$ ipython --no-banner

In [1]: import numpy as np

In [2]: import numpy.linalg as la

In [3]: np.set_printoptions(precision=2, suppress=True, linewidth=100, sign=" ")

In [4]: rd = lambda a: np.round(a, 2) + 0

In [5]: F = np.load("out8.npy")

In [6]: print(F)
[[-6.44 -1.25  5.04 -3.32 -5.97 -0.29  6.74]
 [-5.6  -1.38  5.16 -3.31 -6.22 -0.05  7.25]
 [-5.82 -0.95  5.04 -3.35 -6.1   0.26  6.8 ]
 [-6.08 -1.28  4.92 -3.09 -5.47 -0.63  7.14]
 [-6.44 -1.2   5.08 -2.7  -6.45  0.18  6.99]
 [-5.96 -1.76  4.65 -2.76 -5.67  0.39  6.77]
 [-4.62 -1.01 -6.42  0.98  5.28  1.96 -1.24]
 [-5.12 -0.86 -6.03  1.03  4.89  2.2  -1.2 ]
 [-5.49 -0.97 -6.21  0.91  5.42  1.96 -1.25]
 [-4.93 -0.4  -5.68  0.94  4.77  1.6  -0.89]
 [-4.54 -1.34 -6.08  0.76  4.93  1.92 -0.79]
 [-5.11 -0.88 -6.16  1.09  4.71  1.79 -0.64]
 [ 4.6   3.38  0.01 -6.3   2.34  7.25 -8.81]
 [ 5.09  3.14  0.19 -6.3   2.35  6.51 -8.75]
 [ 4.64  3.44  0.14 -5.44  2.24  6.51 -8.9 ]
 [ 4.98  3.15 -0.06 -5.95  2.05  7.5  -9.  ]
 [ 4.69  2.41 -0.04 -5.74  1.9   6.42 -9.32]
 [ 5.09  2.85  0.16 -6.34  2.09  6.76 -9.21]]

In [7]: hat = F @ la.solve(F.T @ F, F.T)

In [8]: print(rd(la.eigvalsh(hat)))
[ 0.  0.  0.  0.  0.  0.  0.  0.  0.  0.  0.  1.  1.  1.  1.  1.  1.  1.]

In [9]: print(rd(hat @ F[:, 3]))
[-3.32 -3.31 -3.35 -3.09 -2.7  -2.76  0.98  1.03  0.91  0.94  0.76  1.09 -6.3  -6.3  -5.44 -5.95
 -5.74 -6.34]

In [10]: print(rd(np.diag(hat)))
[ 0.39  0.32  0.3   0.45  0.45  0.63  0.22  0.25  0.46  0.33  0.39  0.36  0.32  0.35  0.4   0.41
  0.7   0.28]

In [11]: J = np.loadtxt("test12.csv", delimiter=",")

In [12]: print(J)
[[ 18.67  -4.4   -3.08 -29.09  -3.62]
 [  3.11  12.82 -16.39  19.16  26.05]
 [  1.06   2.42  -9.47 -15.63 -11.52]
 [-23.19 -17.48   6.53   0.09  22.89]
 [-19.86  -6.54   7.86  30.28   9.56]
 [ -4.93   6.97 -13.53 -17.86  11.29]
 [ 14.86 -11.44 -20.35 -24.91 -24.95]
 [  9.42  -4.12   3.37 -12.   -19.79]
 [ 32.7   -0.42  -0.86  17.9   22.46]
 [  1.03 -17.55 -20.92  18.12  12.02]
 [  3.42  11.78   4.19  -0.45  13.23]
 [  2.66  22.02  -4.34 -32.21  -3.44]
 [ 17.86 -14.15   5.6   23.     3.75]
 [ -2.15 -40.32 -39.46  -7.99   5.78]
 [-17.58  -0.19   0.64  18.03   3.19]
 [  5.34  10.16   9.51  10.03  -5.65]
 [-15.45  -1.68  -0.24  18.5   10.12]
 [ -9.27   1.47  -8.52  24.88 -18.99]
 [ -9.87  -0.18 -10.37   7.22  11.47]
 [  0.53  -8.54 -10.81  -1.91  -2.51]
 [ 10.98  -1.4   10.44  13.5   29.74]]

In [13]: cov = np.cov(J, rowvar=False)

In [14]: print(rd(la.eigvalsh(cov)[::-1]))
[ 467.66  237.14  179.9   151.56   76.65]

In [15]: print(np.median(J, axis=0))
[ 1.06 -1.4  -3.08  7.22  5.78]

In [16]: other = J / np.sqrt((J ** 2).mean(axis=1, keepdims=True))

In [17]: print(rd(la.norm(other, axis=1)))
[ 2.24  2.24  2.24  2.24  2.24  2.24  2.24  2.24  2.24  2.24  2.24  2.24  2.24  2.24  2.24  2.24
  2.24  2.24  2.24  2.24  2.24]

In [18]: print(la.matrix_rank(J - J.mean(axis=1, keepdims=True)))
4

In [19]: other = np.c_[J[:, :4] @ np.array([[0, 1, 2, 3], [3, 2, 3, 1], [2, 0, 0, 1], [1, 3, 2, 3]]), np.array([4, -8, -4, 0, 2, -5, -1, -1, -7, -2, 3, 5, 5, 2, 6, -4, -6, -4, 1, -1, 8])]

In [20]: print(rd(other))
[[ -48.45  -77.4   -34.04  -38.74    4.  ]
 [  24.84   86.23   83.     63.24   -8.  ]
 [ -27.31  -40.99  -21.88  -50.76   -4.  ]
 [ -39.29  -57.88  -98.64  -80.25    0.  ]
 [  26.38   57.9     1.22   32.58    2.  ]
 [ -24.01  -44.57  -24.67  -74.93   -5.  ]
 [ -99.93  -82.75  -54.42  -61.94   -1.  ]
 [ -17.62  -34.82  -17.52   -8.49   -1.  ]
 [  14.92   85.56   99.94  150.52   -7.  ]
 [ -76.37   20.29  -14.35   18.98   -2.  ]
 [  43.27   25.63   41.28   24.88    3.  ]
 [  25.17  -49.93    6.96  -70.97    5.  ]
 [  -8.25   58.56   39.27  114.03    5.  ]
 [-207.87 -106.76 -141.24 -110.2     2.  ]
 [  18.74   36.13    0.33    1.8     6.  ]
 [  59.53   55.75   61.22   65.78   -4.  ]
 [  12.98   36.69    1.06    7.23   -6.  ]
 [  12.25   68.31   35.63   39.78   -4.  ]
 [ -14.06   11.43   -5.84  -18.5     1.  ]
 [ -49.15  -22.28  -28.38  -23.49   -1.  ]
 [  30.18   48.68   44.76   82.48    8.  ]]

In [21]: print(rd(la.norm(other - J @ la.lstsq(J, other)[0], axis=0)))
[  0.     0.     0.     0.    17.37]

In [22]: A = np.loadtxt("case18.csv", delimiter=",")

In [23]: print(A)
[[ 0.24 -0.99 -0.18  0.75  0.98  0.12]
 [ 0.92 -1.    0.49 -0.47  0.96  0.74]
 [ 0.05 -0.65 -0.14 -0.03  0.28  0.94]
 [ 0.93 -0.17  0.81 -0.96 -0.83 -0.91]
 [ 0.33 -0.73  0.16  0.08  0.55 -0.74]
 [ 0.99 -0.24  0.97 -0.75  0.78 -1.  ]
 [ 0.39  0.95  0.6  -0.24 -0.43 -1.  ]
 [ 0.99  0.12  0.97  0.61  1.   -1.  ]
 [-0.56  0.11 -0.35  0.79  0.74 -0.07]
 [-0.4   0.97 -0.45 -1.   -1.    0.99]
 [-0.87  0.76 -0.84 -0.97 -1.    1.  ]
 [ 0.56  0.93  0.55 -0.74 -0.7   0.74]
 [-0.41 -0.95 -0.74 -0.97 -1.    1.  ]
 [-0.54  0.7  -0.48 -0.64 -0.96  1.  ]
 [ 0.95 -0.72  0.91  0.63  1.   -1.  ]
 [ 0.24 -0.98  0.12  0.98  1.   -0.96]
 [ 0.96 -0.74  0.9  -0.34  0.95 -1.  ]
 [-0.93  0.97 -0.79 -0.49 -1.    0.62]
 [-0.91  0.69 -0.45  1.    0.98 -1.  ]
 [ 0.83 -0.53  0.73 -0.3   0.66 -1.  ]
 [ 0.03  0.05 -0.1  -0.7  -0.87  0.86]
 [-0.99  1.   -0.96 -0.82 -1.    0.96]
 [ 0.77 -0.89  0.65  0.88  1.   -0.98]
 [ 0.87 -0.99  0.58  0.05  0.98 -0.02]
 [ 0.32 -1.    0.04  0.92  1.   -1.  ]
 [-0.89  0.31 -0.58  1.    0.99 -0.99]
 [-0.07 -0.8   0.1   0.97  1.   -1.  ]
 [-0.35  0.86  0.04  0.47 -0.02 -0.98]
 [-0.33  0.3  -0.24  0.03 -0.35  0.68]
 [-0.86  0.85 -0.66 -0.07 -0.98 -0.8 ]
 [-0.48 -0.27 -0.45 -0.12 -0.69  0.48]
 [ 0.67  0.1   0.4  -0.66  0.23  1.  ]
 [ 0.94  0.98  0.95  0.06  0.94 -1.  ]
 [-0.92 -0.12 -0.82  0.55 -0.88 -0.96]
 [ 0.64  0.36  0.58 -0.58 -0.42 -0.99]
 [ 0.92 -1.    0.55 -0.35  0.96 -0.9 ]
 [-0.79  0.14 -0.62  0.72  0.02 -0.25]]

In [24]: T = np.stack([A, -2 * A, A[::-1]])

In [25]: print(la.matrix_rank(T))
[ 6  6  6]

In [26]: print(rd(np.einsum("bij,cij->bc", T, T)))
[[ 123.36 -246.72  -25.55]
 [-246.72  493.44   51.11]
 [ -25.55   51.11  123.36]]

In [27]: print(T.shape)
(3, 37, 6)

In [28]: other = np.array([[-1, 1, -2],
    ...:     [1, -2, 1],
    ...:     [-4, 5, -3],
    ...:     [-5, 0, 0],
    ...:     [-4, 5, -2],
    ...:     [-2, 2, 4]])

In [29]: print(rd(np.einsum("ij->j", A)))
[ 3.24 -1.62  2.25 -0.71  4.87 -8.42]

In [30]: other = A / la.norm(A, axis=1, keepdims=True)

In [31]: cov = other @ other.T

In [32]: print(rd(la.norm(other, axis=1)))
[ 1.  1.  1.  1.  1.  1.  1.  1.  1.  1.  1.  1.  1.  1.  1.  1.  1.  1.  1.  1.  1.  1.  1.  1.
  1.  1.  1.  1.  1.  1.  1.  1.  1.  1.  1.  1.  1.]

In [33]: print(rd(cov[19]))
[ 0.32  0.5  -0.22  0.61  0.86  0.96  0.37  0.81 -0.21 -0.7  -0.8  -0.2  -0.47 -0.82  0.88  0.62
  0.99 -0.85 -0.03  1.   -0.53 -0.84  0.8   0.77  0.64  0.    0.55  0.04 -0.96 -0.45 -0.77  0.06
  0.68 -0.33  0.62  0.96 -0.51]

In [34]: data = np.load("run8.npy")

In [35]: print(rd(data))
[[-0.34  0.49 -0.15  0.19 -0.23  0.17  0.57  0.25 -0.32]
 [ 0.23 -0.49 -0.15  0.03 -0.25  0.36 -0.12  0.04 -0.69]
 [ 0.53  0.44  0.01  0.36 -0.41 -0.36 -0.25 -0.11 -0.12]
 [ 0.34  0.05 -0.32  0.    0.64 -0.25  0.37 -0.28 -0.29]
 [ 0.08 -0.41  0.03  0.33 -0.35  0.01  0.54 -0.44  0.33]
 [ 0.11 -0.21 -0.22  0.65  0.26  0.04 -0.05  0.59  0.24]
 [-0.61 -0.16  0.09  0.41  0.1  -0.43 -0.24 -0.26 -0.32]
 [ 0.15  0.12  0.8   0.27  0.3   0.34  0.08 -0.08 -0.14]
 [-0.11  0.28 -0.39  0.24  0.12  0.58 -0.32 -0.48  0.15]]

In [36]: # orthonormal columns

In [37]: x0 = np.array([0, 1, 1, -2, 0, 2, 0, 2, -2])

In [38]: rhs = data @ x0

In [39]: print(rd(rhs))
[ 1.46  1.5  -0.99 -0.76 -2.57 -0.95 -1.63  1.2  -0.68]

In [40]: print(rd(la.solve(data, -2 * rhs)))
[ 0. -2. -2.  4.  0. -4.  0. -4.  4.]

In [41]: print(rd(la.solve(data, rhs + data[:, 3])))
[ 0.  1.  1. -1.  0.  2.  0.  2. -2.]

In [42]: print(rd(la.solve(data, data[:, 4])))
[ 0.  0.  0.  0.  1.  0.  0.  0.  0.]
